$ python3 -q
>>> import numpy as np
>>> from numpy import linalg as LA
>>> np.set_printoptions(precision=2, suppress=True, linewidth=140)
>>> def tidy(a):
...     return np.round(a, 2) + 0
... 
>>> E = np.loadtxt("layer4.csv", delimiter=",")
>>> E
array([[ 1.,  0.,  2.,  1.,  3.],
       [ 4.,  1.,  2.,  3.,  6.],
       [ 4.,  2.,  3.,  6.,  6.],
       [ 6.,  2.,  5.,  8.,  9.],
       [ 6.,  5.,  5., 11., 10.],
       [ 8.,  6.,  8., 14., 11.],
       [10.,  8.,  8., 16., 11.],
       [11.,  8., 11., 16., 13.],
       [14., 11., 11., 18., 16.],
       [16., 12., 13., 18., 19.],
       [18., 15., 14., 18., 19.],
       [20., 17., 15., 20., 20.],
       [21., 17., 18., 23., 20.]])
>>> other = np.c_[E[:, :2] @ np.array([[0, 2], [-1, 0]]), np.array([0, -1, 9, 1, 2, -4, 5, 2, -4, 2, -1, -5, -3])]
>>> other
array([[  0.,   2.,   0.],
       [ -1.,   8.,  -1.],
       [ -2.,   8.,   9.],
       [ -2.,  12.,   1.],
       [ -5.,  12.,   2.],
       [ -6.,  16.,  -4.],
       [ -8.,  20.,   5.],
       [ -8.,  22.,   2.],
       [-11.,  28.,  -4.],
       [-12.,  32.,   2.],
       [-15.,  36.,  -1.],
       [-17.,  40.,  -5.],
       [-17.,  42.,  -3.]])
>>> LA.matrix_rank(other)
np.int64(3)
>>> tidy(LA.norm(LA.qr(E)[0].T @ other, axis=0) ** 2 / ((other ** 2).sum(axis=0) + 1e-12))
array([1.  , 1.  , 0.26])
>>> gram = np.cov(other, rowvar=False)
>>> tidy(np.corrcoef(other[:, 1], other[:, 2])[0, 1])
np.float64(-0.47)
>>> np.argsort(-other.std(axis=0).round(6), kind="stable")
array([1, 0, 2])
>>> gram = np.cov(E, rowvar=False)
>>> tidy(np.corrcoef(E.T))
array([[1.  , 0.99, 0.98, 0.94, 0.98],
       [0.99, 1.  , 0.97, 0.94, 0.97],
       [0.98, 0.97, 1.  , 0.95, 0.97],
       [0.94, 0.94, 0.95, 1.  , 0.94],
       [0.98, 0.97, 0.97, 0.94, 1.  ]])
>>> hat = E @ LA.solve(E.T @ E, E.T)
>>> tidy(LA.eigvalsh(hat))
array([0., 0., 0., 0., 0., 0., 0., 0., 1., 1., 1., 1., 1.])
>>> tidy(np.trace(hat))
np.float64(5.0)
>>> tidy(hat @ E[:, 2])
array([ 2.,  2.,  3.,  5.,  5.,  8.,  8., 11., 11., 13., 14., 15., 18.])
>>> tidy(np.diag(hat))
array([0.37, 0.46, 0.12, 0.46, 0.54, 0.31, 0.54, 0.4 , 0.19, 0.25, 0.34, 0.42, 0.59])
>>> np.allclose(hat @ hat, hat)
True
>>> other = np.array([[-3, -2, -3], [3, 3, 2], [2, 1, 0], [3, 1, 2], [0, 0, 1]])
>>> np.vstack([E, other.T]).shape
(16, 5)
>>> LA.matrix_rank(E @ other)
np.int64(3)
>>> LA.matrix_rank(np.vstack([E, other.T]))
np.int64(5)
>>> W0 = np.loadtxt("arr.csv", delimiter=",")
>>> W0
array([[ 2.,  5.,  2.,  5.,  2.,  5.],
       [ 3., -3.,  3., -3.,  3., -3.],
       [ 0.,  4.,  0.,  4.,  0.,  4.],
       [ 2.,  5.,  2.,  5.,  2.,  5.],
       [ 3., -3.,  3., -3.,  3., -3.],
       [ 0.,  4.,  0.,  4.,  0.,  4.]])
>>> LA.matrix_rank(W0, rtol=0.1)
np.int64(2)
>>> LA.cond(W0) > 100
np.True_
>>> np.argsort(-LA.norm(W0, axis=0).round(6), kind="stable")[:3]
array([1, 3, 5])
